$ ipython --no-banner

In [1]: import numpy as np

In [2]: import numpy.linalg as la

In [3]: np.set_printoptions(precision=2, suppress=True, linewidth=200)

In [4]: A = -2 * np.eye(5) + np.eye(5, k=1)

In [5]: A
Out[5]: 
array([[-2.,  1.,  0.,  0.,  0.],
       [ 0., -2.,  1.,  0.,  0.],
       [ 0.,  0., -2.,  1.,  0.],
       [ 0.,  0.,  0., -2.,  1.],
       [ 0.,  0.,  0.,  0., -2.]])

In [6]: r0 = np.array([-1, -3, -1, 0, 0])

In [7]: M2 = A + np.outer(r0, np.eye(5)[4])

In [8]: M2
Out[8]: 
array([[-2.,  1.,  0.,  0., -1.],
       [ 0., -2.,  1.,  0., -3.],
       [ 0.,  0., -2.,  1., -1.],
       [ 0.,  0.,  0., -2.,  1.],
       [ 0.,  0.,  0.,  0., -2.]])

In [9]: rng = np.random.default_rng(42)

In [10]: idx = rng.permutation(5)

In [11]: idx
Out[11]: array([4, 2, 3, 1, 0])

In [12]: M2 = A[idx][:, idx]

In [13]: np.allclose(M2, A)
Out[13]: False

In [14]: K = np.array([[-3, 3, -3, 2], [2, -3, 3, -3], [-3, 2, -3, 3], [3, -3, 2, -3]])

In [15]: K
Out[15]: 
array([[-3,  3, -3,  2],
       [ 2, -3,  3, -3],
       [-3,  2, -3,  3],
       [ 3, -3,  2, -3]])

In [16]: M2 = la.inv(K)

In [17]: la.det(K) * M2
Out[17]: 
array([[-3., -8., -3.,  3.],
       [ 3., -3., -8., -3.],
       [-3.,  3., -3., -8.],
       [-8., -3.,  3., -3.]])

In [18]: np.allclose(M2, K.T)
Out[18]: False

In [19]: (np.abs(M2) > 1e-9).astype(int)
Out[19]: 
array([[1, 1, 1, 1],
       [1, 1, 1, 1],
       [1, 1, 1, 1],
       [1, 1, 1, 1]])

In [20]: la.inv(M2)
Out[20]: 
array([[-3.,  3., -3.,  2.],
       [ 2., -3.,  3., -3.],
       [-3.,  2., -3.,  3.],
       [ 3., -3.,  2., -3.]])

In [21]: x = np.array([0, 4, 3, 4])

In [22]: (K @ x).argmax()
Out[22]: np.int64(0)

In [23]: K @ np.ones(4)
Out[23]: array([-1., -1., -1., -1.])

In [24]: K @ np.eye(4)[3]
Out[24]: array([ 2., -3.,  3., -3.])

In [25]: np.sign((K @ x).round(6))
Out[25]: array([ 1, -1,  1, -1])

In [26]: K @ x
Out[26]: array([ 11, -15,  11, -18])

In [27]: np.einsum("ij,ji->", K, K)
Out[27]: np.int64(120)

In [28]: round(float(la.det(2 * K)), 2), round(la.det(K), 2)
Out[28]: (176.0, np.float64(11.0))

In [29]: np.kron(np.eye(2, dtype=int), K)
Out[29]: 
array([[-3,  3, -3,  2,  0,  0,  0,  0],
       [ 2, -3,  3, -3,  0,  0,  0,  0],
       [-3,  2, -3,  3,  0,  0,  0,  0],
       [ 3, -3,  2, -3,  0,  0,  0,  0],
       [ 0,  0,  0,  0, -3,  3, -3,  2],
       [ 0,  0,  0,  0,  2, -3,  3, -3],
       [ 0,  0,  0,  0, -3,  2, -3,  3],
       [ 0,  0,  0,  0,  3, -3,  2, -3]])

In [30]: round(la.eigvals(K).sum().real, 2)
Out[30]: np.float64(-12.0)

In [31]: np.einsum("ii->", K)
Out[31]: np.int64(-12)

In [32]: M2 = np.array([[2, 8], [-5, -8]])

In [33]: cent = np.array([[0, 2, 1], [3, 0, 0], [0, 3, 2]])

In [34]: W0 = np.block([[M2, np.array([[-6, 3, 8], [-1, -4, 6]])], [np.zeros((3, 2)), cent]])

In [35]: W0
Out[35]: 
array([[ 2.,  8., -6.,  3.,  8.],
       [-5., -8., -1., -4.,  6.],
       [ 0.,  0.,  0.,  2.,  1.],
       [ 0.,  0.,  3.,  0.,  0.],
       [ 0.,  0.,  0.,  3.,  2.]])

In [36]: x = np.array([0, 0, -1, 1, 2])

In [37]: a = np.maximum(W0 @ x, 0)

In [38]: np.tanh(W0 @ x)
Out[38]: array([ 1.,  1.,  1., -1.,  1.])

In [39]: W0.T @ a
Out[39]: array([   5.,  128., -159.,   68.,  272.])

In [40]: np.flatnonzero(a > 1e-9)
Out[40]: array([0, 1, 2, 4])

In [41]: a
Out[41]: array([25.,  9.,  4.,  0.,  7.])
